$ python -q
>>> import numpy as np
>>> np.set_printoptions(suppress=True, linewidth=120)
>>> def rd(a):
...     return np.round(a, 3) + 0
... 
>>> J = np.loadtxt("sample14.csv", delimiter=",")
>>> J
array([[ 0.,  2.,  2., -1., -1.,  2.],
       [ 2.,  0.,  0.,  0.,  0.,  0.],
       [ 2.,  0.,  0.,  0.,  0.,  0.],
       [-1.,  0.,  0.,  0.,  0.,  0.],
       [-1.,  0.,  0.,  0.,  0.,  0.],
       [ 2.,  0.,  0.,  0.,  0.,  0.]])
>>> # column 2 repeats column 1
>>> Uu, sig, vt = np.linalg.svd(J)
>>> np.argmax(sig[:-1] / (sig[1:] + 1e-6)) + 1
np.int64(2)
>>> other = Uu[:, :2] @ np.diag(sig[:2]) @ vt[:2]
>>> rd(other)
array([[ 0.,  2.,  2., -1., -1.,  2.],
       [ 2.,  0.,  0.,  0.,  0.,  0.],
       [ 2.,  0.,  0.,  0.,  0.,  0.],
       [-1.,  0.,  0.,  0.,  0.,  0.],
       [-1.,  0.,  0.,  0.,  0.,  0.],
       [ 2.,  0.,  0.,  0.,  0.,  0.]])
>>> rd(np.linalg.norm(J - other, 2)), rd(sig[2])
(np.float64(0.0), np.float64(0.0))
>>> rd(np.linalg.norm(J - other) / np.linalg.norm(J))
np.float64(0.0)
>>> rd(np.abs(J - other).max())
np.float64(0.0)
>>> np.all(np.linalg.eigvalsh(J) > 0)
np.False_
>>> try:
...     np.linalg.cholesky(J)
... except np.linalg.LinAlgError as e:
...     print(repr(e))
... 
LinAlgError('Matrix is not positive definite')
>>> rd(np.linalg.eigvalsh(J).min())
np.float64(-3.742)
>>> vals, evecs = np.linalg.eigvalsh(J)
Traceback (most recent call last):
  File "<python-input-16>", line 1, in <module>
    vals, evecs = np.linalg.eigvalsh(J)
    ^^^^^^^^^^^
ValueError: too many values to unpack (expected 2)
>>> vals, evecs = np.linalg.eigh(J)
>>> rd(np.linalg.eigvalsh(J + 5 * np.eye(6)))
array([1.258, 5.   , 5.   , 5.   , 5.   , 8.742])
>>> rd(np.linalg.eigvalsh(J @ J))
array([ 0.,  0.,  0.,  0., 14., 14.])
>>> rd(np.abs(evecs[:, -1]))
array([0.707, 0.378, 0.378, 0.189, 0.189, 0.378])
>>> rd(evecs.T @ evecs)
array([[1., 0., 0., 0., 0., 0.],
       [0., 1., 0., 0., 0., 0.],
       [0., 0., 1., 0., 0., 0.],
       [0., 0., 0., 1., 0., 0.],
       [0., 0., 0., 0., 1., 0.],
       [0., 0., 0., 0., 0., 1.]])
>>> print(rd(np.linalg.norm(J, 2) / np.linalg.norm(J)))
0.707
>>> print(np.linalg.cond(J) > 100)
True
>>> np.argsort(-np.linalg.norm(J, axis=0).round(6), kind="stable")[:3]
array([0, 1, 2])
>>> blk = np.stack([J, -2 * J, J[::-1]])
>>> np.einsum("bij,cij->bc", blk, blk)
array([[ 28., -56.,  -8.],
       [-56., 112.,  16.],
       [ -8.,  16.,  28.]])
>>> np.linalg.matrix_rank(blk.reshape(3, -1))
np.int64(2)
>>> (blk @ J.T).shape
(3, 6, 6)
>>> K = np.load("test13.npy")
>>> K
array([[-8,  9, -4, -7, -5,  0],
       [ 0,  0, -8, -4,  9,  6],
       [ 0,  0, -9,  6, -9,  6],
       [ 0,  0,  0, -6,  7,  8],
       [ 0,  0,  0,  0, -6,  9],
       [ 0,  0,  0,  0,  0,  5]])
>>> # null space of dimension 1
>>> Uu, sig, vt = np.linalg.svd(K)
>>> rd(sig)
array([18.235, 18.054, 14.46 ,  9.402,  1.024,  0.   ])
>>> other = Uu[:, :5] @ np.diag(sig[:5]) @ vt[:5]
>>> rd(np.linalg.norm(K - other, 2)), rd(sig[5])
(np.float64(0.0), np.float64(0.0))
>>> np.linalg.matrix_rank(K, rtol=0.05)
np.int64(5)
>>> other = np.array([[0, 7, 2, 8], [4, 8, 4, 0], [4, 8, 4, 8], [4, 2, 1, 9], [0, 8, 1, 0]])
>>> cent = np.array([[3, 2, 3, 7, 3, 2],
...     [0, 1, 5, 8, 9, 9],
...     [9, 3, 5, 2, 0, 9],
...     [9, 3, 3, 5, 0, 7]])
>>> rng = np.random.default_rng(42)
>>> mat = other @ cent + 0.05 * rng.normal(size=(5, 6))
>>> print(rd(mat))
[[ 90.015  36.948  69.038 100.047  62.902 136.935]
 [ 48.006  27.984  71.999  99.957  84.044 116.039]
 [120.003  52.056  96.023 139.957  84.018 171.952]
 [102.044  39.998  53.991  90.966  30.061  97.992]
 [  8.979  10.982  45.027  66.018  72.021  81.022]]
>>> vec = np.array([-1, 3, -1, -1, 0, -1])
>>> a = np.maximum(mat @ vec, 0)
>>> np.maximum(mat @ (3 * vec), 0)
array([0., 0., 0., 0., 0.])
>>> a
array([0., 0., 0., 0., 0.])
>>> rd(np.maximum(mat @ vec, 0) - np.maximum(-mat @ vec, 0))
array([-285.191, -252.049, -371.767, -225.   , -168.098])
>>> np.argsort(-np.linalg.norm(mat, axis=0).round(6), kind="stable")[:3]
array([5, 3, 0])
>>> print(np.linalg.matrix_rank(mat, rtol=0.1))
2
>>> feats = np.array([[2, 8, 7], [3, 9, 7], [6, 3, 4]])
>>> feats
array([[2, 8, 7],
       [3, 9, 7],
       [6, 3, 4]])
>>> Uu, sig, vt = np.linalg.svd(feats, full_matrices=False)
>>> np.abs(Uu[:, 0]).round(6).argmax()
np.int64(1)
>>> print(rd(sig))
[17.194  4.588  0.57 ]
>>> Uu.shape, sig.shape, vt.shape
((3, 3), (3,), (3, 3))
>>> Q = feats.astype(float).copy()
>>> for j in range(3):
...     Q[:, j] -= Q[:, :j] @ (Q[:, :j].T @ Q[:, j])
...     Q[:, j] /= np.linalg.norm(Q[:, j])
... 
>>> rd(Q.T @ Q)
array([[1., 0., 0.],
       [0., 1., 0.],
       [0., 0., 1.]])
>>> rd(Q)
array([[ 0.286,  0.624,  0.728],
       [ 0.429,  0.596, -0.679],
       [ 0.857, -0.506,  0.097]])
>>> rk = np.linalg.matrix_rank(J)
>>> rk
np.int64(2)
>>> N = np.linalg.svd(J)[2][rk:].T
>>> rd(J @ N)
array([[0., 0., 0., 0.],
       [0., 0., 0., 0.],
       [0., 0., 0., 0.],
       [0., 0., 0., 0.],
       [0., 0., 0., 0.],
       [0., 0., 0., 0.]])
>>> M = np.load("mat.npy")
>>> M
array([[ 2, -2,  5,  6, -3,  5],
       [ 3, -1,  6,  7, -2,  6],
       [ 2, -2,  5,  6, -3,  5]])
>>> vec = np.array([-3, 0, 0, -2, 2, 0])
>>> a = np.maximum(M @ vec, 0)
>>> np.maximum(M @ (3 * vec), 0)
array([0, 0, 0])
>>> M * (a > 1e-9)[:, None]
array([[0, 0, 0, 0, 0, 0],
       [0, 0, 0, 0, 0, 0],
       [0, 0, 0, 0, 0, 0]])
>>> a
array([0, 0, 0])
>>> M.T @ a
array([0, 0, 0, 0, 0, 0])
>>> np.flatnonzero(a > 1e-9)
array([], dtype=int64)
>>> rk = np.linalg.matrix_rank(M)
>>> rk
np.int64(2)
>>> N = np.linalg.svd(M)[2][rk:].T
>>> rd(M @ N)
array([[0., 0., 0., 0.],
       [0., 0., 0., 0.],
       [0., 0., 0., 0.]])
>>> [int(np.linalg.matrix_rank(M[:i])) for i in range(1, len(M) + 1)]
[1, 2, 2]
>>> print(np.allclose(M @ N, 0))
True
>>> Uu, sig, vt = np.linalg.svd(M)
>>> rd(sig)
array([18.394,  1.629,  0.   ])
>>> other = Uu[:, :2] @ np.diag(sig[:2]) @ vt[:2]
>>> np.linalg.matrix_rank(other)
np.int64(2)
>>> rd(np.abs(M - other).max())
np.float64(0.0)
>>> rd(np.linalg.norm(M - other) / np.linalg.norm(M))
np.float64(0.0)
>>> rd(np.linalg.norm(M - other, 2)), rd(sig[2])
(np.float64(0.0), np.float64(0.0))
>>> other = M / np.sqrt((M ** 2).mean(axis=1, keepdims=True))
>>> np.linalg.matrix_rank(M - M.mean(axis=1, keepdims=True))
np.int64(1)
>>> print(np.linalg.matrix_rank(other) == np.linalg.matrix_rank(M))
True
>>> print(rd(np.linalg.norm(other, axis=1)))
[2.449 2.449 2.449]
>>> W1 = np.array([[1, 1, 2, 1, -1, -2],
...     [0, 1, 1, -2, 0, 3],
...     [0, 0, -3, -3, 1, 1],
...     [0, 2, -1, -1, 3, -3],
...     [-2, 0, 0, 2, 2, -1],
...     [-2, -3, 0, -3, 0, -2]])
>>> c = np.array([2, -2, 1, -3, 1, 4])
>>> hid = np.maximum(M @ W1 + c, 0)
>>> hid
array([[ 0,  0,  0,  0, 16,  0],
       [ 0,  0,  0,  0, 21,  0],
       [ 0,  0,  0,  0, 16,  0]])
>>> cent = np.array([[2, 0, 1],
...     [2, -2, 1],
...     [-1, 1, -1],
...     [1, -1, -2],
...     [2, -1, -2],
...     [2, 1, 1]])
>>> W1 @ cent
array([[ -3,  -2,  -2],
       [  5,   4,   7],
       [  4,   0,   8],
       [  4, -10,  -4],
       [  0,  -5, -11],
       [-17,   7,  -1]])
>>> hid @ cent
array([[ 32, -16, -32],
       [ 42, -21, -42],
       [ 32, -16, -32]])
>>> F, _ = np.linalg.qr(np.array([[-1.3, -0.7, -1.7, 1.9, -0.3],
...     [-0.7, -0.8, 1.3, -0.9, -1.0],
...     [-0.8, -0.8, 2.2, -0.1, 0.9],
...     [-2.4, 0.3, -0.3, 0.0, 0.5],
...     [-0.8, -0.6, 0.6, 0.4, 1.5]]))
>>> rd(F)
array([[-0.428, -0.322,  0.798,  0.134, -0.241],
       [-0.231, -0.485, -0.203, -0.816, -0.072],
       [-0.263, -0.47 , -0.536,  0.522, -0.388],
       [-0.79 ,  0.58 , -0.182, -0.075, -0.015],
       [-0.263, -0.323, -0.037,  0.197,  0.887]])
>>> hat = np.triu(np.array([[0, 0, 1, 3, 3],
...     [3, 1, 3, 2, 3],
...     [1, 0, 0, 0, 3],
...     [3, 1, 1, 3, 1],
...     [1, 2, 3, 1, 3]]), 1) + np.eye(5)
>>> other = hat @ F @ np.linalg.inv(hat)
>>> rd(np.poly(other))
array([ 1.   ,  0.637,  0.071, -0.071, -0.637, -1.   ])
>>> rd(np.trace(other)), rd(np.trace(F))
(np.float64(-0.637), np.float64(-0.637))
>>> m1 = np.loadtxt("out4.csv", delimiter=",")
>>> m1
array([[ 3.184,  3.802,  0.634],
       [-1.468,  3.363, -3.396],
       [ 3.444,  1.438, -3.327],
       [-3.079, -1.153,  3.767],
       [-1.53 ,  0.436,  4.74 ],
       [-1.942,  3.07 , -3.436],
       [ 4.537,  1.583, -1.381],
       [-2.853,  3.868,  1.378],
       [ 3.484,  1.956, -3.006],
       [ 1.419,  1.322,  4.609],
       [-0.817, -4.132,  2.694],
       [ 2.51 , -3.934, -1.795],
       [-4.089, -1.698,  2.323],
       [-3.198,  3.453, -1.689],
       [-1.699,  4.688, -0.369],
       [ 3.018, -0.358,  3.971],
       [-0.408,  4.598, -1.921],
       [ 0.815,  4.443,  2.144],
       [-4.298,  2.175,  1.341],
       [-2.891, -3.411, -2.238],
       [-4.716, -0.054, -1.661],
       [-3.692,  2.666,  2.065],
       [ 0.247, -4.556,  2.046],
       [ 2.213, -1.032, -4.363],
       [-4.408, -2.357,  0.126],
       [ 3.084, -3.936,  0.044],
       [ 2.262,  4.441,  0.405],
       [ 2.943, -0.554, -4.004],
       [ 2.902, -3.921,  1.099]])
>>> hat = m1 @ np.linalg.solve(m1.T @ m1, m1.T)
>>> rd(hat @ m1[:, 2])
array([ 0.634, -3.396, -3.327,  3.767,  4.74 , -3.436, -1.381,  1.378, -3.006,  4.609,  2.694, -1.795,  2.323, -1.689,
       -0.369,  3.971, -1.921,  2.144,  1.341, -2.238, -1.661,  2.065,  2.046, -4.363,  0.126,  0.044,  0.405, -4.004,
        1.099])
>>> np.allclose(hat @ hat, hat)
True
>>> print(rd(np.linalg.eigvalsh(hat)))
[0. 0. 0. 0. 0. 0. 0. 0. 0. 0. 0. 0. 0. 0. 0. 0. 0. 0. 0. 0. 0. 0. 0. 0. 0. 0. 1. 1. 1.]
>>> Xc = (m1 - m1.mean(axis=0)) / m1.std(axis=0)
>>> np.argwhere(np.abs(Xc) > 2)
array([], shape=(0, 2), dtype=int64)
>>> rd(Xc.std(axis=0))
array([1., 1., 1.])
>>> c = np.linalg.lstsq(np.delete(Xc, 1, axis=1), Xc[:, 1])[0]
>>> rd(c)
array([-0.1  , -0.146])
>>> np.abs(c).argmax()
np.int64(1)
>>> vec = np.array([1, -2, 2])
>>> a = np.maximum(m1 @ vec, 0)
>>> rd(a)
array([ 0.   ,  0.   ,  0.   ,  6.761,  7.078,  0.   ,  0.   ,  0.   ,  0.   ,  7.993, 12.835,  6.788,  3.953,  0.   ,
        0.   , 11.676,  0.   ,  0.   ,  0.   ,  0.   ,  0.   ,  0.   , 13.451,  0.   ,  0.558, 11.044,  0.   ,  0.   ,
       12.942])
>>> print(rd(np.tanh(m1 @ vec)))
[-0.996 -1.    -1.     1.     1.    -1.    -0.883 -1.    -1.     1.     1.     1.     0.999 -1.    -1.     1.    -1.
 -0.999 -1.    -0.497 -1.    -1.     1.    -1.     0.506  1.    -1.    -0.999  1.   ]
>>> rd(np.maximum(m1 @ (3 * vec), 0))
array([ 0.   ,  0.   ,  0.   , 20.283, 21.234,  0.   ,  0.   ,  0.   ,  0.   , 23.979, 38.505, 20.364, 11.859,  0.   ,
        0.   , 35.028,  0.   ,  0.   ,  0.   ,  0.   ,  0.   ,  0.   , 40.353,  0.   ,  1.674, 33.132,  0.   ,  0.   ,
       38.826])
>>> Xc = m1 - m1.mean(axis=0)
>>> evecs = np.linalg.svd(Xc)[2][:2]
>>> other = Xc - Xc @ evecs.T @ evecs
>>> rd(np.diag(evecs.T @ evecs))
array([0.759, 0.892, 0.349])
>>> rd(np.cov(Xc @ evecs.T, rowvar=False))
array([[9.892, 0.   ],
       [0.   , 9.754]])
>>> u = np.array([0, 0, -3, -2, 2])
>>> X = np.outer(rng.normal(size=13), u) + 0.1 * rng.normal(size=(13, 5))
>>> rd(X)
array([[ 0.023,  0.012, -6.403, -4.196,  4.306],
       [ 0.068,  0.007,  1.248,  0.876, -0.959],
       [-0.032, -0.047,  1.473,  0.997, -0.875],
       [-0.087,  0.097,  2.273,  1.594, -1.611],
       [ 0.059,  0.071, -1.769, -1.267,  1.186],
       [ 0.086, -0.019, -3.514, -2.371,  2.166],
       [ 0.05 ,  0.014,  0.411,  0.185, -0.212],
       [ 0.063, -0.031,  2.566,  1.614, -1.717],
       [-0.038, -0.12 ,  2.522,  1.602, -1.648],
       [ 0.048,  0.045, -1.885, -1.311,  1.259],
       [-0.008, -0.169, -2.374, -1.619,  1.387],
       [ 0.04 , -0.091, -1.667, -0.956,  1.051],
       [ 0.074, -0.093,  1.976,  1.236, -1.365]])
>>> Uu, sig, vt = np.linalg.svd(X)
>>> rd(sig)
array([13.283,  0.354,  0.247,  0.228,  0.149])
>>> np.argmax(sig[:-1] / (sig[1:] + 1e-6)) + 1
np.int64(1)
>>> other = Uu[:, :1] @ np.diag(sig[:1]) @ vt[:1]
>>> np.linalg.matrix_rank(other)
np.int64(1)
